$ ipython --no-banner

In [1]: import numpy as np

In [2]: from numpy import linalg as LA

In [3]: np.set_printoptions(precision=3, suppress=True, linewidth=140, floatmode="fixed")

In [4]: X = np.minimum.outer(np.arange(1, 4), np.arange(1, 4)) * -3

In [5]: X
Out[5]: 
array([[-3, -3, -3],
       [-3, -6, -6],
       [-3, -6, -9]])

In [6]: np.round(LA.det(X.T), 3)
Out[6]: np.float64(-27.0)

In [7]: LA.eigvals(X)
Out[7]: array([-15.147,  -1.929,  -0.924])

In [8]: np.einsum("ij,ji->", X, X)
Out[8]: np.int64(234)

In [9]: E = np.load("data.npy")

In [10]: E
Out[10]: 
array([[ 2,  1,  0, -2],
       [ 1,  0,  1, -1],
       [ 2,  0,  1, -1],
       [ 1,  1, -1, -1]])

In [11]: def softmax(z):
    ...:     e = np.exp(z - z.max(axis=-1, keepdims=True))
    ...:     return e / e.sum(axis=-1, keepdims=True)
    ...: 

In [12]: softmax(E[2] + 3)
Out[12]: array([0.644, 0.087, 0.237, 0.032])

In [13]: softmax(E[2])
Out[13]: array([0.644, 0.087, 0.237, 0.032])

In [14]: np.round(softmax(10 * E[2]), 3) + 0
Out[14]: array([1.000, 0.000, 0.000, 0.000])

In [15]: softmax(E).sum(axis=1)
Out[15]: array([1.000, 1.000, 1.000, 1.000])

In [16]: S = E @ E.T / np.sqrt(4)

In [17]: softmax(S + np.triu(np.full(S.shape, -np.inf), 1))
Out[17]: 
array([[1.000, 0.000, 0.000, 0.000],
       [0.622, 0.378, 0.000, 0.000],
       [0.422, 0.155, 0.422, 0.000],
       [0.509, 0.069, 0.114, 0.309]])

In [18]: x0 = np.array([1, 0, 0])

In [19]: y = X @ x0

In [20]: b, lr = np.zeros(3), 1 / LA.norm(X, 2) ** 2

In [21]: for i in range(12):
    ...:     b -= lr * X.T @ (X @ b - y)
    ...:     if i % 2 == 0: print(i, round(LA.norm(X @ b - y), 3))
    ...: 
0 1.501
2 1.457
4 1.416
6 1.375
8 1.336
10 1.298

In [22]: b
Out[22]: array([0.220, 0.218, 0.173])

In [23]: round(LA.cond(X), 3)
Out[23]: np.float64(16.394)

In [24]: A = np.load("a.npy")

In [25]: A
Out[25]: 
array([[2, 3, 2, 3, 2, 3],
       [3, 0, 3, 0, 3, 0],
       [5, 4, 5, 4, 5, 4],
       [2, 3, 2, 3, 2, 3],
       [3, 0, 3, 0, 3, 0],
       [5, 4, 5, 4, 5, 4]])

In [26]: x0 = np.array([-2, 8, 0, -4])

In [27]: h1 = np.maximum(E @ x0, 0)

In [28]: np.maximum(E @ (3 * x0), 0)
Out[28]: array([36,  6,  0, 30])

In [29]: np.maximum(E @ x0, 0) - np.maximum(-E @ x0, 0)
Out[29]: array([12,  2,  0, 10])

In [30]: np.tanh(E @ x0)
Out[30]: array([1.000, 0.964, 0.000, 1.000])

In [31]: LA.matrix_rank(A, rtol=0.1)
Out[31]: np.int64(2)

In [32]: np.argsort(-LA.norm(A, axis=0).round(6), kind="stable")[:3]
Out[32]: array([0, 2, 4])

In [33]: [round(float(x), 3) for x in LA.svd(A, compute_uv=False)[:3]]
Out[33]: [18.703, 5.31, 0.0]

In [34]: Uu, sigma, Vt = LA.svd(A)

In [35]: evecs = Vt[:(sigma > 1e-8).sum()]

In [36]: rng = np.random.default_rng(103)

In [37]: x0 = A[0] + 5 * A[3] + rng.integers(2) * np.eye(6)[4]

In [38]: x0
Out[38]: array([12.000, 18.000, 12.000, 18.000, 13.000, 18.000])

In [39]: np.round(evecs.T @ evecs, 3) + 0
Out[39]: 
array([[0.333, 0.000, 0.333, 0.000, 0.333, 0.000],
       [0.000, 0.333, 0.000, 0.333, 0.000, 0.333],
       [0.333, 0.000, 0.333, 0.000, 0.333, 0.000],
       [0.000, 0.333, 0.000, 0.333, 0.000, 0.333],
       [0.333, 0.000, 0.333, 0.000, 0.333, 0.000],
       [0.000, 0.333, 0.000, 0.333, 0.000, 0.333]])

In [40]: np.allclose(evecs.T @ evecs @ x0, x0)
Out[40]: False

In [41]: np.round(LA.norm(x0 - evecs.T @ evecs @ x0), 3)
Out[41]: np.float64(0.816)

In [42]: LA.matrix_rank(np.vstack([A, x0]))
Out[42]: np.int64(3)

In [43]: np.abs(np.diag(LA.qr(A)[1])) > 1e-9
Out[43]: array([ True,  True, False, False, False, False])

In [44]: np.round(A @ LA.pinv(A) @ A, 3) + 0
Out[44]: 
array([[2.000, 3.000, 2.000, 3.000, 2.000, 3.000],
       [3.000, 0.000, 3.000, 0.000, 3.000, 0.000],
       [5.000, 4.000, 5.000, 4.000, 5.000, 4.000],
       [2.000, 3.000, 2.000, 3.000, 2.000, 3.000],
       [3.000, 0.000, 3.000, 0.000, 3.000, 0.000],
       [5.000, 4.000, 5.000, 4.000, 5.000, 4.000]])

In [45]: LA.lstsq(A[:-1].T, A[-1])[2]
Out[45]: np.int32(2)

In [46]: round(np.trace(LA.pinv(A) @ A), 3)
Out[46]: np.float64(2.0)

In [47]: arr = np.load("sample13.npy")

In [48]: arr
Out[48]: 
array([[ 1,  0, -3,  2,  2],
       [ 0,  0,  0,  0,  0],
       [-3,  0,  9, -6, -6],
       [ 2,  0, -6,  4,  4],
       [ 2,  0, -6,  4,  4]])

In [49]: ev, evecs = LA.eigvalsh(arr)
---------------------------------------------------------------------------
ValueError                                Traceback (most recent call last)
Cell In[49], line 1
----> 1 ev, evecs = LA.eigvalsh(arr)

ValueError: too many values to unpack (expected 2)

In [50]: ev, evecs = LA.eigh(arr)

In [51]: np.round(LA.eigvalsh(arr @ arr), 3) + 0
Out[51]: array([  0.000,   0.000,   0.000,   0.000, 324.000])

In [52]: ev.round(3) + 0
Out[52]: array([ 0.000,  0.000,  0.000,  0.000, 18.000])

In [53]: LA.eigvalsh(arr + 4 * np.eye(5))
Out[53]: array([ 4.000,  4.000,  4.000,  4.000, 22.000])

In [54]: np.round(LA.svd(arr, compute_uv=False), 3) + 0
Out[54]: array([18.000,  0.000,  0.000,  0.000,  0.000])

In [55]: np.unique(ev.round(6) + 0, return_counts=True)[1]
Out[55]: array([4, 1])

In [56]: np.abs(evecs[:, -1])
Out[56]: array([0.236, 0.000, 0.707, 0.471, 0.471])

In [57]: (ev > 1e-8).sum(), (ev < -1e-8).sum()
Out[57]: (np.int64(1), np.int64(0))

In [58]: np.round(evecs.T @ evecs, 3) + 0
Out[58]: 
array([[1.000, 0.000, 0.000, 0.000, 0.000],
       [0.000, 1.000, 0.000, 0.000, 0.000],
       [0.000, 0.000, 1.000, 0.000, 0.000],
       [0.000, 0.000, 0.000, 1.000, 0.000],
       [0.000, 0.000, 0.000, 0.000, 1.000]])
